>>> import numpy as np
>>> import numpy.linalg as la
>>> np.set_printoptions(precision=2, suppress=True, linewidth=100)
>>> W0 = np.array([[0, 0, 0], [5, 0, 0], [-5, 3, 0]])
>>> [int(la.matrix_rank(la.matrix_power(W0, p))) for p in range(1, 4)]
[2, 1, 0]
>>> np.prod(np.diag(W0)), round(float(la.det(W0)), 2)
(np.int64(0), 0.0)
>>> try:
...     la.inv(W0)
... except la.LinAlgError as e:
...     print(e)
... 
Singular matrix
>>> W0 @ W0
array([[ 0,  0,  0],
       [ 0,  0,  0],
       [15,  0,  0]])
>>> X = np.array([[-6, 0, 0, 0], [0, -2, 0, 0], [0, 0, -1, 0], [0, 0, 0, -4]])
>>> np.sort(la.eigvals(X).real)
array([-6., -4., -2., -1.])
>>> basis = np.sign(np.array([[2, 2, 1, 1], [0, 2, 1, 2], [0, 3, 0, 0], [1, 3, 2, 1]]))
>>> M2 = (np.tril(basis, -1) + np.eye(4)) @ (np.triu(basis, 1) + np.eye(4))
>>> vals = np.array([-1, 2, 3, -1])
>>> m1 = np.rint(M2 * vals @ la.inv(M2)) + 0
>>> m1
array([[ 2.,  2.,  4., -3.],
       [ 3.,  1.,  4., -3.],
       [ 3., -2.,  7., -3.],
       [ 6.,  0., 12., -7.]])
>>> Q = m1.astype(float).copy()
>>> for j in range(4):
...     Q[:, j] -= Q[:, :j] @ (Q[:, :j].T @ Q[:, j])
...     Q[:, j] /= la.norm(Q[:, j])
... 
>>> np.round(Q.T @ m1, 2) + 0
array([[ 7.62,  0.13, 14.84, -8.67],
       [ 0.  ,  3.  , -1.32, -0.62],
       [ 0.  ,  0.  ,  1.76, -0.7 ],
       [ 0.  ,  0.  ,  0.  ,  0.15]])
>>> vals, vecs = la.eig(m1)
>>> round(float(np.prod(vals)), 2)
6.0
>>> np.sort(la.eigvals(m1 @ m1))
array([1., 1., 4., 9.])
>>> Q, vecs = la.qr(m1[:, :1])[0], la.qr(m1[:, 1:])[0]
>>> sv = la.svd(Q.T @ vecs, compute_uv=False)
>>> sv
array([1.])
>>> hat = np.triu(np.array([[2, 1, 0, 1], [0, 1, 2, 2], [1, 1, 0, 2], [0, 0, 2, 1]]), 1) + np.eye(4)
>>> M2 = hat @ m1 @ la.inv(hat)
>>> np.trace(M2), np.trace(m1)
(np.float64(3.0), np.float64(3.0))
>>> np.poly(M2)
array([ 1., -3., -3.,  7.,  6.])
>>> np.round(la.det(M2), 2)
np.float64(6.0)
>>> th = np.radians(72)
>>> r_ = np.eye(4)
>>> r_[1, 1] = r_[2, 2] = np.cos(th)
>>> r_[1, 2], r_[2, 1] = -np.sin(th), np.sin(th)
>>> r_
array([[ 1.  ,  0.  ,  0.  ,  0.  ],
       [ 0.  ,  0.31, -0.95,  0.  ],
       [ 0.  ,  0.95,  0.31,  0.  ],
       [ 0.  ,  0.  ,  0.  ,  1.  ]])
>>> M2 = X @ r_.T
>>> np.abs(M2 - X).max(axis=0)
array([0.  , 1.38, 1.9 , 0.  ])
>>> np.allclose(X @ X.T, M2 @ M2.T)
True
>>> round(la.det(r_), 2), round(np.trace(r_), 2)
(np.float64(1.0), np.float64(2.62))
>>> M2
array([[-6.  ,  0.  ,  0.  ,  0.  ],
       [ 0.  , -0.62, -1.9 ,  0.  ],
       [ 0.  ,  0.95, -0.31,  0.  ],
       [ 0.  ,  0.  ,  0.  , -4.  ]])
>>> la.svd(X, compute_uv=False), la.svd(M2, compute_uv=False)
(array([6., 4., 2., 1.]), array([6., 4., 2., 1.]))
>>> F = np.loadtxt("test11.csv", delimiter=",")
>>> F
array([[-1.49, -0.02,  0.28,  1.72],
       [-2.39,  2.02, -1.77, -1.84],
       [ 1.94, -0.91,  0.58,  0.  ],
       [-0.72, -1.14,  1.78,  2.48]])
>>> vec = np.array([2, 0, 2, -2])
>>> a = np.maximum(F @ vec, 0)
>>> a
array([0.  , 0.  , 5.04, 0.  ])
>>> F.T @ a
array([ 9.78, -4.59,  2.92,  0.  ])
>>> np.tanh(F @ vec)
array([-1.  , -1.  ,  1.  , -0.99])
>>> np.maximum(F @ (3 * vec), 0)
array([ 0.  ,  0.  , 15.12,  0.  ])
>>> F * (a > 1e-9)[:, None]
array([[-0.  , -0.  ,  0.  ,  0.  ],
       [-0.  ,  0.  , -0.  , -0.  ],
       [ 1.94, -0.91,  0.58,  0.  ],
       [-0.  , -0.  ,  0.  ,  0.  ]])
>>> M2 = F / np.sqrt((F ** 2).mean(axis=1, keepdims=True))
>>> la.matrix_rank(F - F.mean(axis=1, keepdims=True))
np.int64(3)
>>> la.lstsq(F[:-1].T, F[-1])[2]
np.int32(3)
>>> np.allclose(F[:-1].T @ la.lstsq(F[:-1].T, F[-1])[0], F[-1])
True
>>> J = np.load("x.npy")
>>> J
array([[ 0.23,  0.1 ,  2.99],
       [-2.38,  1.82,  0.12],
       [ 1.81,  2.38, -0.22]])
>>> la.pinv(J)
array([[ 0.03, -0.26,  0.2 ],
       [ 0.01,  0.2 ,  0.26],
       [ 0.33,  0.01, -0.02]])
>>> la.svd(J, compute_uv=False)
array([3., 3., 3.])
>>> la.norm(J, axis=0)
array([3., 3., 3.])
>>> np.round(J @ J.T, 2) + 0
array([[9., 0., 0.],
       [0., 9., 0.],
       [0., 0., 9.]])
>>> u = np.array([2, -2, 0])
>>> M2 = J + np.outer(u, np.eye(3)[2])
>>> la.matrix_rank(M2 - J)
np.int64(1)
>>> round(float(la.det(M2) / la.det(J)), 2), round(float(1 + la.solve(J, u)[2]), 2)
(1.64, 1.64)
>>> la.matrix_rank(la.inv(M2) - la.inv(J), tol=1e-8)
np.int64(1)
>>> M2 = np.array([[1, 1, 0], [-8, -3, -8]])
>>> basis = np.kron(M2, J)
>>> la.matrix_rank(basis)
np.int64(6)
>>> round(la.norm(basis, 2), 2), round(float(la.norm(M2, 2) * la.norm(J, 2)), 2)
(np.float64(35.23), 35.23)
>>> basis.shape
(6, 9)
>>> rng = np.random.default_rng(143)
>>> idx = rng.permutation(3)
>>> idx
array([2, 1, 0])
>>> M2 = J[idx][:, idx]
>>> round(float(np.trace(M2)), 2)
1.83
>>> M2
array([[-0.22,  2.38,  1.81],
       [ 0.12,  1.82, -2.38],
       [ 2.99,  0.1 ,  0.23]])
>>> np.diag(M2)
array([-0.22,  1.82,  0.23])
>>> round(la.det(M2), 2), round(float(la.det(J[idx])), 2)
(np.float64(-27.0), 27.0)
>>> A = np.load("case10.npy")
>>> A
array([[-0.07,  0.95,  0.26, -0.07,  0.11],
       [-0.14,  0.02,  0.36,  0.61, -0.69],
       [ 0.28,  0.28, -0.8 ,  0.45, -0.08],
       [-0.7 , -0.06, -0.06,  0.47,  0.52],
       [ 0.63, -0.08,  0.4 ,  0.45,  0.48]])
>>> hat = np.triu(np.array([[-5, -1, 6, -2, 6],
...     [2, -9, 7, 0, 6],
...     [-8, -1, 0, 4, 4],
...     [-4, 7, 5, -7, 3],
...     [-8, 8, 9, -1, -3]]), 1) + np.eye(5)
>>> M2 = hat @ A @ la.inv(hat)
>>> la.matrix_rank(M2)
np.int64(5)
>>> np.poly(M2)
array([ 1. , -0.1, -0.9,  0.9,  0.1, -1. ])
>>> round(float(np.trace(M2)), 2), round(float(np.trace(A)), 2)
(0.1, 0.1)
>>> M = np.load("run15.npy")
>>> M
array([[ 0.2,  0.8,  1.6,  0.4, -0.3],
       [ 0.1, -0.1, -1.2,  1.5,  1.3],
       [ 1.2, -1.4,  0.2,  0.4, -0.3],
       [ 0.5,  0.7, -2.4, -0.8, -0.3],
       [ 1.5,  0. , -0.5,  0.5,  1.3]])
>>> t3 = np.stack([W0, 5 * W0, W0[::-1]])
>>> la.norm(t3, axis=(1, 2))
array([ 7.68, 38.41,  7.68])
>>> (t3 @ W0.T).shape
(3, 3, 3)
>>> la.matrix_rank(t3.reshape(3, -1))
np.int64(2)
>>> np.einsum("bij,cij->bc", t3, t3)
array([[  59,  295,   25],
       [ 295, 1475,  125],
       [  25,  125,   59]])
>>> vec = np.array([0, -3, 3, 3, -3])
>>> target = M @ vec
>>> beta, lr = np.zeros(5), 1 / la.norm(M, 2) ** 2
>>> for i in range(12):
...     beta -= lr * M.T @ (M @ beta - target)
...     if i % 2 == 0: print(i, round(la.norm(M @ beta - target), 2))
... 
0 4.84
2 2.82
4 2.1
6 1.72
8 1.48
10 1.31
>>> round(la.cond(M), 2)
np.float64(4.76)
